In [1]: import numpy as np

In [2]: import numpy.linalg as la

In [3]: np.set_printoptions(precision=2, suppress=True, linewidth=120, legacy="1.25")

In [4]: A2 = np.array([[2, 0], [0, 0]])

In [5]: Z = np.array([[0, 0], [0, 2]])

In [6]: A = np.kron(A2, Z)

In [7]: print(A)
[[0 0 0 0]
 [0 4 0 0]
 [0 0 0 0]
 [0 0 0 0]]

In [8]: ev, evecs = la.eigh(A)

In [9]: print(evecs.T @ evecs)
[[1. 0. 0. 0.]
 [0. 1. 0. 0.]
 [0. 0. 1. 0.]
 [0. 0. 0. 1.]]

In [10]: print(ev)
[0. 0. 0. 4.]

In [11]: print(np.abs(evecs[:, -1]))
[0. 1. 0. 0.]

In [12]: print(evecs @ np.diag(ev) @ evecs.T)
[[0. 0. 0. 0.]
 [0. 4. 0. 0.]
 [0. 0. 0. 0.]
 [0. 0. 0. 0.]]

In [13]: print(np.abs(evecs[:, -1]).round(6).argmax())
1

In [14]: print((ev > 1e-8).sum(), (ev < -1e-8).sum())
1 0

In [15]: t = np.radians(180)

In [16]: Rm = np.eye(4)

In [17]: Rm[1, 1] = Rm[3, 3] = np.cos(t)

In [18]: Rm[1, 3], Rm[3, 1] = -np.sin(t), np.sin(t)

In [19]: print(Rm.round(2) + 0)
[[ 1.  0.  0.  0.]
 [ 0. -1.  0.  0.]
 [ 0.  0.  1.  0.]
 [ 0.  0.  0. -1.]]

In [20]: A2 = A @ Rm.T

In [21]: print(np.round(np.abs(A2 - A).max(axis=0), 2) + 0)
[0. 8. 0. 0.]

In [22]: print(round(float(la.det(Rm)), 2), np.trace(Rm))
1.0 0.0

In [23]: print(np.allclose(la.norm(A, axis=1), la.norm(A2, axis=1)))
True

In [24]: print(np.abs(np.diag(la.qr(A)[1])) > 1e-9)
[False  True False False]

In [25]: print(A @ la.pinv(A) @ A)
[[0. 0. 0. 0.]
 [0. 4. 0. 0.]
 [0. 0. 0. 0.]
 [0. 0. 0. 0.]]

In [26]: print(np.unique(A.round(6), axis=0).shape)
(2, 4)

In [27]: data = 3 * np.eye(3) + np.eye(3, k=1)

In [28]: print(data)
[[3. 1. 0.]
 [0. 3. 1.]
 [0. 0. 3.]]

In [29]: # triangular, det is the product of the diagonal

In [30]: proj = np.triu(np.array([[7, 4, 9], [8, 8, 5], [8, 5, 5]]), 1) + np.eye(3)

In [31]: A2 = proj @ data @ la.inv(proj)

In [32]: print(round(la.det(A2), 2))
27.0

In [33]: print(np.trace(A2), np.trace(data))
9.0 9.0

In [34]: print(A2)
[[ 3.  1. -1.]
 [ 0.  3.  1.]
 [ 0.  0.  3.]]

In [35]: W0 = np.load("sample2.npy")

In [36]: print(W0)
[[ 1 -2  4 -8]
 [ 1 -1  1 -1]
 [ 1  0  0  0]
 [ 1  1  1  1]
 [ 1  2  4  8]
 [ 1  3  9 27]
 [ 1  4 16 64]]

In [37]: x = np.array([0, 0, 0, 0])

In [38]: rhs = W0 @ x

In [39]: print(rhs)
[0 0 0 0 0 0 0]

In [40]: print(np.round(la.pinv(W0) @ W0, 2) + 0)
[[1. 0. 0. 0.]
 [0. 1. 0. 0.]
 [0. 0. 1. 0.]
 [0. 0. 0. 1.]]

In [41]: rng = np.random.default_rng(117)

In [42]: rhs = rhs + 0.05 * rng.normal(size=7)

In [43]: print(rhs.round(2) + 0)
[ 0.    0.05 -0.07  0.08 -0.01 -0.03  0.03]

In [44]: b, *_ = la.lstsq(W0, rhs)

In [45]: print(np.round(W0.T @ (rhs - W0 @ b), 2) + 0)
[0. 0. 0. 0.]

In [46]: print(b.round(2) + 0)
[ 0.01 -0.01  0.    0.  ]
